$ ipython --no-banner

In [1]: import numpy as np

In [2]: np.set_printoptions(suppress=True, linewidth=100)

In [3]: u = np.array([-1, 2, -5, -2]) + 0.5

In [4]: M = np.outer(u, u) / (u @ u)

In [5]: M.round(2)
Out[5]: 
array([[ 0.01, -0.04,  0.08,  0.03],
       [-0.04,  0.22, -0.39, -0.13],
       [ 0.08, -0.39,  0.7 ,  0.23],
       [ 0.03, -0.13,  0.23,  0.08]])

In [6]: left, sigma, Vh = np.linalg.svd(M)

In [7]: print(sigma.round(2) + 0)
[1. 0. 0. 0.]

In [8]: np.argmax(sigma[:-1] / (sigma[1:] + 1e-6)) + 1
Out[8]: np.int64(1)

In [9]: M2 = left[:, :1] @ np.diag(sigma[:1]) @ Vh[:1]

In [10]: M2.round(2)
Out[10]: 
array([[ 0.01, -0.04,  0.08,  0.03],
       [-0.04,  0.22, -0.39, -0.13],
       [ 0.08, -0.39,  0.7 ,  0.23],
       [ 0.03, -0.13,  0.23,  0.08]])

In [11]: np.linalg.matrix_rank(M2)
Out[11]: np.int64(1)

In [12]: left, sigma, Vh = np.linalg.svd(M)

In [13]: V = Vh[:(sigma > 1e-8).sum()]

In [14]: rng = np.random.default_rng(35937)

In [15]: x = M[3] + -2 * M[1] + rng.integers(2) * np.eye(4)[2]

In [16]: print(x.round(2))
[ 0.11 -0.56  1.01  0.34]

In [17]: round(float(np.linalg.norm(x - V.T @ V @ x)), 2)
Out[17]: 0.0

In [18]: np.round(V.T @ V, 2)
Out[18]: 
array([[ 0.01, -0.04,  0.08,  0.03],
       [-0.04,  0.22, -0.39, -0.13],
       [ 0.08, -0.39,  0.7 ,  0.23],
       [ 0.03, -0.13,  0.23,  0.08]])

In [19]: np.round(np.diag(V.T @ V), 2)
Out[19]: array([0.01, 0.22, 0.7 , 0.08])

In [20]: idx = rng.permutation(4)

In [21]: print(idx)
[0 2 1 3]

In [22]: M2 = M[idx][:, idx]

In [23]: round(float(np.linalg.det(M2)), 2), round(float(np.linalg.det(M[idx])), 2)
Out[23]: (-0.0, 0.0)

In [24]: round(np.trace(M2), 2)
Out[24]: np.float64(1.0)

In [25]: J = np.load("arr.npy")

In [26]: J
Out[26]: 
array([[-12.72,  13.43, -40.04,   5.67],
       [ 22.5 ,  14.97,  -8.47, -24.18],
       [-10.99,  13.83, -40.67,   4.32],
       [-10.73,  14.57, -40.85,   4.81],
       [-12.74,  13.14, -40.13,   6.17],
       [-13.8 ,  14.59, -39.68,   3.88],
       [ 21.64,  14.42,  -9.54, -25.08],
       [ 22.34,  14.49,  -9.3 , -23.92],
       [ 19.93,  14.88, -11.1 , -23.6 ],
       [ 22.88,  14.31,  -9.  , -24.03],
       [ 22.03,  13.9 , -10.45, -24.14],
       [-12.46,  14.05, -39.47,   3.71],
       [ 21.21,  14.51, -11.34, -23.49]])

In [27]: d = np.linalg.norm(J[:, None] - J[None], axis=-1)

In [28]: np.round(np.linalg.norm(J, axis=1), 2)
Out[28]: array([44.47, 37.24, 44.55, 44.94, 44.54, 44.64, 37.37, 36.98, 36.04, 37.24, 37.02, 43.87, 36.62])

In [29]: Xs = (J - J.mean(axis=0)) / J.std(axis=0)

In [30]: print(np.argwhere(np.abs(Xs) > 2))
[[4 1]]

In [31]: np.round(Xs.std(axis=0), 2)
Out[31]: array([1., 1., 1., 1.])

In [32]: beta = np.linalg.lstsq(np.delete(Xs, 0, axis=1), Xs[:, 0])[0]

In [33]: beta.round(2)
Out[33]: array([-0.02,  0.46, -0.55])

In [34]: u = np.array([2, -2, 0]) + 0.5

In [35]: W0 = np.eye(3) - 2 * np.outer(u, u) / (u @ u)

In [36]: W0.round(2)
Out[36]: 
array([[-0.43,  0.86, -0.29],
       [ 0.86,  0.49,  0.17],
       [-0.29,  0.17,  0.94]])

In [37]: idx = rng.permutation(3)

In [38]: idx
Out[38]: array([0, 2, 1])

In [39]: M2 = W0[idx][:, idx]

In [40]: M2.round(2)
Out[40]: 
array([[-0.43, -0.29,  0.86],
       [-0.29,  0.94,  0.17],
       [ 0.86,  0.17,  0.49]])

In [41]: np.round(np.sort(np.abs(np.linalg.eigvals(M2))), 2)
Out[41]: array([1., 1., 1.])

In [42]: evals, V = np.linalg.eig(W0)

In [43]: np.round(np.sort(np.linalg.eigvals(W0.T)), 2)
Out[43]: array([-1.,  1.,  1.])

In [44]: print(np.round(np.sort(np.linalg.eigvals(W0 @ W0)), 2))
[1. 1. 1.]

In [45]: round(np.prod(evals), 2)
Out[45]: np.float64(-1.0)

In [46]: evals.round(2)
Out[46]: array([-1.,  1.,  1.])

In [47]: np.round(W0 @ V[:, 0] - evals[0] * V[:, 0], 2) + 0
Out[47]: array([0., 0., 0.])
